$ python3 -q
>>> import numpy as np
>>> np.set_printoptions(precision=3, suppress=True, linewidth=140, legacy="1.25")
>>> def rnd(a):
...     return np.round(a, 3) + 0
... 
>>> E = np.load("arr.npy")
>>> E
array([[-1,  0,  2],
       [ 0, -1,  4],
       [ 2, -3,  3],
       [ 1, -1,  3],
       [ 1, -1,  2],
       [ 3, -1,  0],
       [ 5,  1,  2],
       [ 7,  1,  0],
       [ 7,  3, -2],
       [ 8,  5,  0],
       [ 8,  5,  0],
       [ 8,  7,  0],
       [ 9,  9,  2]])
>>> # row 10 repeats row 9
>>> x0 = np.array([1, 1, 1])
>>> rhs = E @ x0
>>> rhs
array([ 1,  3,  2,  3,  2,  2,  8,  8,  8, 13, 13, 15, 20])
>>> rnd(np.linalg.pinv(E) @ E)
array([[1., 0., 0.],
       [0., 1., 0.],
       [0., 0., 1.]])
>>> rnd(np.linalg.lstsq(E, rhs)[0])
array([1., 1., 1.])
>>> rng = np.random.default_rng(447)
>>> rhs = rhs + 0.05 * rng.normal(size=13)
>>> rnd(rhs)
array([ 1.005,  2.96 ,  2.012,  3.026,  1.997,  1.974,  8.007,  7.941,  8.075, 12.962, 13.079, 14.927, 19.969])
>>> b, *_ = np.linalg.lstsq(E, rhs)
>>> b.round()
array([1., 1., 1.])
>>> Ac = E - E.mean(axis=0)
>>> V = np.linalg.svd(Ac)[2][:1]
>>> M2 = Ac - Ac @ V.T @ V
>>> rnd(M2.std(axis=0))
array([0.899, 1.074, 1.264])
>>> rnd(np.linalg.norm(M2) / np.linalg.norm(Ac))
0.365
>>> dist = np.linalg.norm(E[:, None] - E[None], axis=-1)
>>> rnd(np.linalg.norm(E, axis=1))
array([ 2.236,  4.123,  4.69 ,  3.317,  2.449,  3.162,  5.477,  7.071,  7.874,  9.434,  9.434, 10.63 , 12.884])
>>> dist.shape
(13, 13)
>>> (dist + 1e9 * np.eye(13)).round(6).argmin(axis=1)
array([ 4,  3,  3,  4,  3,  4,  7,  6,  7, 10,  9,  9, 11])
>>> rnd(dist[8])
array([ 9.434, 10.05 ,  9.274,  8.775,  8.246,  6.   ,  4.899,  2.828,  0.   ,  3.   ,  3.   ,  4.583,  7.483])
>>> np.unravel_index(dist.round(6).argmax(), dist.shape)
(2, 12)
>>> dist[8].round(6).argsort(kind="stable")[:4]
array([ 8,  7,  9, 10])
>>> G = np.cov(E, rowvar=False)
>>> rnd(G)
array([[12.769, 10.994, -4.032],
       [10.994, 13.308, -2.795],
       [-4.032, -2.795,  2.859]])
>>> rnd(E.std(axis=0))
array([3.433, 3.505, 1.625])
>>> W0 = np.load("case1.npy")
>>> W0
array([[ 12,  -4,  16,   8],
       [-16,   6, -14,  -6],
       [ -4,   0, -20, -12]])
>>> ang = np.radians(180)
>>> R = np.eye(4)
>>> R[3, 3] = R[0, 0] = np.cos(ang)
>>> R[3, 0], R[0, 3] = -np.sin(ang), np.sin(ang)
>>> rnd(R)
array([[-1.,  0.,  0.,  0.],
       [ 0.,  1.,  0.,  0.],
       [ 0.,  0.,  1.,  0.],
       [ 0.,  0.,  0., -1.]])
>>> M2 = W0 @ R.T
>>> rnd(np.linalg.svd(W0, compute_uv=False)), rnd(np.linalg.svd(M2, compute_uv=False))
(array([37.86, 11.43,  0.  ]), array([37.86, 11.43,  0.  ]))
>>> U, sv, Vh = np.linalg.svd(W0)
>>> rnd(sv)
array([37.86, 11.43,  0.  ])
>>> M2 = U[:, :2] @ np.diag(sv[:2]) @ Vh[:2]
>>> np.linalg.matrix_rank(W0, rtol=0.05)
2
>>> rnd(np.abs(W0 - M2).max())
0.0
>>> np.linalg.matrix_rank(M2)
2
>>> M2 = np.array([[1, 1, 0], [2, -1, -1], [2, -2, -1], [0, 1, 1]])
>>> np.linalg.matrix_rank(W0 @ M2)
2
>>> np.einsum("ij->j", W0)
array([ -8,   2, -18, -10])
>>> f = np.array([0, 2, 7, 7])
>>> r1 = np.array([-2, 1, -2])
>>> data = f[:, None] + r1[None, :]
>>> data
array([[-2,  1, -2],
       [ 0,  3,  0],
       [ 5,  8,  5],
       [ 5,  8,  5]])
>>> # rank 2
>>> U, sv, Vh = np.linalg.svd(data)
>>> V = Vh[:(sv > 1e-8).sum()]
>>> x0 = data[0] + 4 * data[1] + rng.integers(2) * np.eye(3)[1]
>>> x0
array([-2., 13., -2.])
>>> rnd(np.diag(V.T @ V))
array([0.5, 1. , 0.5])
>>> np.allclose(V.T @ V @ x0, x0)
True
>>> np.linalg.matrix_rank(np.vstack([data, x0]))
2
>>> rnd(np.linalg.norm(x0 - V.T @ V @ x0))
0.0
>>> np.abs(np.diag(np.linalg.qr(data)[1])) > 1e-9
array([ True,  True, False])
>>> np.unique(data.round(6), axis=0).shape
(3, 3)
>>> np.allclose(data[:-1].T @ np.linalg.lstsq(data[:-1].T, data[-1])[0], data[-1])
True
>>> rnd(np.trace(np.linalg.pinv(data) @ data))
2.0
>>> np.linalg.matrix_rank(data, rtol=0.1)
2
>>> np.linalg.cond(data) > 100
True
